>>> import numpy as np
>>> np.set_printoptions(precision=1, suppress=True, linewidth=120)
>>> arr = np.loadtxt("case4.csv", delimiter=",")
>>> arr
array([[4., 3., 3., 0., 3., 0., 3., 0., 0., 0.],
       [3., 4., 3., 0., 3., 0., 3., 0., 0., 0.],
       [3., 3., 4., 0., 3., 0., 3., 0., 0., 0.],
       [0., 0., 0., 4., 0., 0., 0., 3., 3., 0.],
       [3., 3., 3., 0., 4., 0., 3., 0., 0., 0.],
       [0., 0., 0., 0., 0., 4., 0., 0., 0., 3.],
       [3., 3., 3., 0., 3., 0., 4., 0., 0., 0.],
       [0., 0., 0., 3., 0., 0., 0., 4., 3., 0.],
       [0., 0., 0., 3., 0., 0., 0., 3., 4., 0.],
       [0., 0., 0., 0., 0., 3., 0., 0., 0., 4.]])
>>> rng = np.random.default_rng(491515)
>>> idx = rng.permutation(10)
>>> idx
array([9, 3, 7, 6, 0, 1, 8, 2, 5, 4])
>>> out = arr[idx][:, idx]
>>> np.diag(out)
array([4., 4., 4., 4., 4., 4., 4., 4., 4., 4.])
>>> np.sort(np.abs(np.linalg.eigvals(out)))
array([ 1.,  1.,  1.,  1.,  1.,  1.,  1.,  7., 10., 16.])
>>> out
array([[4., 0., 0., 0., 0., 0., 0., 0., 3., 0.],
       [0., 4., 3., 0., 0., 0., 3., 0., 0., 0.],
       [0., 3., 4., 0., 0., 0., 3., 0., 0., 0.],
       [0., 0., 0., 4., 3., 3., 0., 3., 0., 3.],
       [0., 0., 0., 3., 4., 3., 0., 3., 0., 3.],
       [0., 0., 0., 3., 3., 4., 0., 3., 0., 3.],
       [0., 3., 3., 0., 0., 0., 4., 0., 0., 0.],
       [0., 0., 0., 3., 3., 3., 0., 4., 0., 3.],
       [3., 0., 0., 0., 0., 0., 0., 0., 4., 0.],
       [0., 0., 0., 3., 3., 3., 0., 3., 0., 4.]])
>>> np.allclose(out, arr)
False
>>> mat = np.loadtxt("m.csv", delimiter=",")
>>> mat
array([[-1.,  1.,  0.,  2.,  1.,  2.,  1.,  2.,  0.,  2., -2., -2.,  1.],
       [ 2.,  1.,  0., -2.,  1., -2.,  2., -2.,  1., -1.,  1.,  2., -2.],
       [ 1., -2.,  0.,  2., -2., -1.,  0.,  0.,  1.,  2.,  2.,  0.,  1.],
       [ 0., -2., -2.,  0.,  1.,  0.,  0.,  2.,  2.,  0.,  0., -2., -2.],
       [ 2.,  0.,  0.,  0., -1.,  2.,  1.,  0., -2., -1.,  2.,  2., -1.],
       [ 0., -1.,  0.,  0.,  1., -2., -2.,  0.,  2., -2., -2.,  1., -1.],
       [-1., -2.,  0.,  1.,  0., -1.,  1.,  2.,  2., -1.,  1., -1.,  1.],
       [ 0., -2., -2.,  0.,  1.,  0.,  0.,  2.,  2.,  0.,  0., -2., -2.],
       [-2.,  0.,  1., -2.,  1.,  2.,  2.,  0.,  0., -1.,  0., -2., -2.],
       [-2., -2., -1.,  2.,  1.,  0., -1.,  1.,  0., -2.,  0.,  0., -1.],
       [ 1., -2.,  2.,  2.,  2.,  2., -1., -1.,  2., -2., -1.,  0.,  0.],
       [ 1.,  2., -2.,  1.,  0.,  0.,  1., -2., -2.,  0., -1.,  2.,  2.],
       [-1., -2., -2., -1., -1., -2., -2., -2.,  0.,  1., -2., -1.,  2.],
       [ 0.,  0.,  2.,  0.,  2., -2.,  0., -1.,  0., -1., -2.,  1.,  1.]])
>>> idx = rng.permutation(13)
>>> out = mat[:, idx] * rng.choice([-1, 1], 13)
>>> out
array([[ 2.,  1.,  0., -0.,  2., -1.,  1.,  1., -2., -1., -2., -2., -2.],
       [-2.,  2.,  1., -0., -2.,  2.,  1.,  1.,  1.,  2.,  2.,  1.,  2.],
       [-1.,  0.,  1., -0.,  0.,  1., -2., -2., -2., -1.,  0.,  2., -2.],
       [ 0.,  0.,  2.,  2.,  2.,  0., -2.,  1., -0.,  2., -2.,  0., -0.],
       [ 2.,  1., -2., -0.,  0.,  2.,  0., -1.,  1.,  1.,  2.,  2., -0.],
       [-2., -2.,  2., -0.,  0.,  0., -1.,  1.,  2.,  1.,  1., -2., -0.],
       [-1.,  1.,  2., -0.,  2., -1., -2.,  0.,  1., -1., -1.,  1., -1.],
       [ 0.,  0.,  2.,  2.,  2.,  0., -2.,  1., -0.,  2., -2.,  0., -0.],
       [ 2.,  2.,  0., -1.,  0., -2.,  0.,  1.,  1.,  2., -2.,  0.,  2.],
       [ 0., -1.,  0.,  1.,  1., -2., -2.,  1.,  2.,  1.,  0.,  0., -2.],
       [ 2., -1.,  2., -2., -1.,  1., -2.,  2.,  2., -0.,  0., -1., -2.],
       [ 0.,  1., -2.,  2., -2.,  1.,  2.,  0., -0., -2.,  2., -1., -1.],
       [-2., -2.,  0.,  2., -2., -1., -2., -1., -1., -2., -1., -2.,  1.],
       [-2.,  0.,  0., -2., -1.,  0.,  0.,  2.,  1., -1.,  1., -2., -0.]])
>>> left, _, Vt = np.linalg.svd(mat.T @ out)
>>> idx
array([ 5,  6,  8,  2,  7,  0,  1,  4,  9, 12, 11, 10,  3])
>>> r0 = np.array([2, -2, 0, -2, -1, -1, 2, 2])
>>> m1 = 2 * np.eye(8) + np.outer(r0, r0)
>>> m1
array([[ 6., -4.,  0., -4., -2., -2.,  4.,  4.],
       [-4.,  6.,  0.,  4.,  2.,  2., -4., -4.],
       [ 0.,  0.,  2.,  0.,  0.,  0.,  0.,  0.],
       [-4.,  4.,  0.,  6.,  2.,  2., -4., -4.],
       [-2.,  2.,  0.,  2.,  3.,  1., -2., -2.],
       [-2.,  2.,  0.,  2.,  1.,  3., -2., -2.],
       [ 4., -4.,  0., -4., -2., -2.,  6.,  4.],
       [ 4., -4.,  0., -4., -2., -2.,  4.,  6.]])
>>> m1 - m1[0]
array([[  0.,   0.,   0.,   0.,   0.,   0.,   0.,   0.],
       [-10.,  10.,   0.,   8.,   4.,   4.,  -8.,  -8.],
       [ -6.,   4.,   2.,   4.,   2.,   2.,  -4.,  -4.],
       [-10.,   8.,   0.,  10.,   4.,   4.,  -8.,  -8.],
       [ -8.,   6.,   0.,   6.,   5.,   3.,  -6.,  -6.],
       [ -8.,   6.,   0.,   6.,   3.,   5.,  -6.,  -6.],
       [ -2.,   0.,   0.,   0.,   0.,   0.,   2.,   0.],
       [ -2.,   0.,   0.,   0.,   0.,   0.,   0.,   2.]])
>>> m1[:, 8]
Traceback (most recent call last):
  File "<python-input-23>", line 1, in <module>
    m1[:, 8]
    ~~^^^^^^
IndexError: index 8 is out of bounds for axis 1 with size 8
>>> m1[8]
Traceback (most recent call last):
  File "<python-input-24>", line 1, in <module>
    m1[8]
    ~~^^^
IndexError: index 8 is out of bounds for axis 0 with size 8
>>> np.count_nonzero(m1)
np.int64(50)
>>> m1.shape
(8, 8)
>>> m1.sum(axis=0)
array([2., 2., 2., 2., 2., 2., 2., 2.])
